$ python3 -q
>>> import numpy as np
>>> np.set_printoptions(precision=3, suppress=True, linewidth=100)
>>> def rnd(a):
...     return np.round(a, 3) + 0
... 
>>> M = np.load("arr.npy")
>>> print(M)
[[ 0.  0.  0.  1.  3.  5.]
 [ 0.  0.  0.  0.  0. -4.]
 [ 0.  0.  0.  4.  3. -2.]
 [ 1.  0.  4.  0.  0.  0.]
 [ 3.  0.  3.  0.  0.  0.]
 [ 5. -4. -2.  0.  0.  0.]]
>>> # symmetric
>>> ev, V = np.linalg.eigvalsh(M)
Traceback (most recent call last):
  File "<python-input-6>", line 1, in <module>
    ev, V = np.linalg.eigvalsh(M)
    ^^^^^
ValueError: too many values to unpack (expected 2)
>>> ev, V = np.linalg.eigh(M)
>>> print(rnd(np.linalg.eigvalsh(M + 4 * np.eye(6))))
[-2.915 -1.596  3.07   4.93   9.596 10.915]
>>> print(rnd(np.linalg.eigvalsh(M @ M)))
[ 0.865  0.865 31.318 31.318 47.817 47.817]
>>> print(np.unique(ev.round(6) + 0, return_counts=True)[1])
[1 1 1 1 1 1]
>>> print(np.abs(V[:, -1]).round(6).argmax())
5
>>> print(rnd(ev))
[-6.915 -5.596 -0.93   0.93   5.596  6.915]
>>> X = np.load("block18.npy")
>>> print(X)
[[-6.38   3.447  1.695 -3.625 -1.234  4.881]
 [ 1.154 -2.502  1.043  0.333  2.893  1.459]
 [-1.446  1.311  5.047 -2.905 -0.232 -1.477]
 [ 1.133  2.213  0.416  7.805  4.392 -4.581]
 [-6.393  2.05   2.625 -7.342 -2.861  6.224]
 [-1.048  5.185  0.9    4.323 -0.49  -5.886]
 [-4.559  7.561  0.473  8.613  3.764 -2.611]
 [-2.638 -1.512  2.657 -7.164 -1.68   5.063]
 [ 3.623 -6.323 -1.806 -4.453 -1.041  3.453]
 [ 2.38   0.852 -3.458  2.765 -2.395 -3.986]
 [ 0.068  5.821 -1.558 11.177  3.202 -7.265]
 [ 2.382 -3.84  -7.306 -3.901 -5.716  3.551]
 [ 5.007 -4.828  0.22   4.067  5.775 -0.987]
 [-3.749 -0.244  6.507 -2.083  5.253  4.439]
 [-1.634  4.604  1.521  3.658  0.543 -4.075]
 [ 0.262  0.64  -3.15  -4.614 -7.381 -0.633]
 [ 2.858 -3.81   0.214 -9.532 -7.407 -0.196]
 [-4.649  6.724 -0.982  2.226 -2.69  -1.776]
 [-7.005  1.512  3.178 -7.997 -1.918  8.004]
 [ 1.161  3.938 -3.05   8.766  1.209 -6.15 ]
 [ 5.244  0.477  0.706  6.083  1.71  -9.215]
 [ 2.644 -3.     2.421 -1.231  1.693 -0.823]]
>>> def softmax(z):
...     e = np.exp(z - z.max(axis=-1, keepdims=True))
...     return e / e.sum(axis=-1, keepdims=True)
... 
>>> print(rnd(softmax(10 * X[0])))
[0. 0. 0. 0. 0. 1.]
>>> print(rnd(softmax(X).sum(axis=1)))
[1. 1. 1. 1. 1. 1. 1. 1. 1. 1. 1. 1. 1. 1. 1. 1. 1. 1. 1. 1. 1. 1.]
>>> print(rnd(softmax(X[0] + -1)))
[0.    0.186 0.032 0.    0.002 0.78 ]
>>> scores = X @ X.T / np.sqrt(6)
>>> print(softmax(scores).round(6).argmax(axis=1))
[18 12 18 10 18 10  6 18  8 10 10 11 12 13 10 16 16  6 18 10 20 12]
>>> print(rnd(softmax(scores)[0] @ X))
[-7.002  1.515  3.175 -7.994 -1.923  7.995]
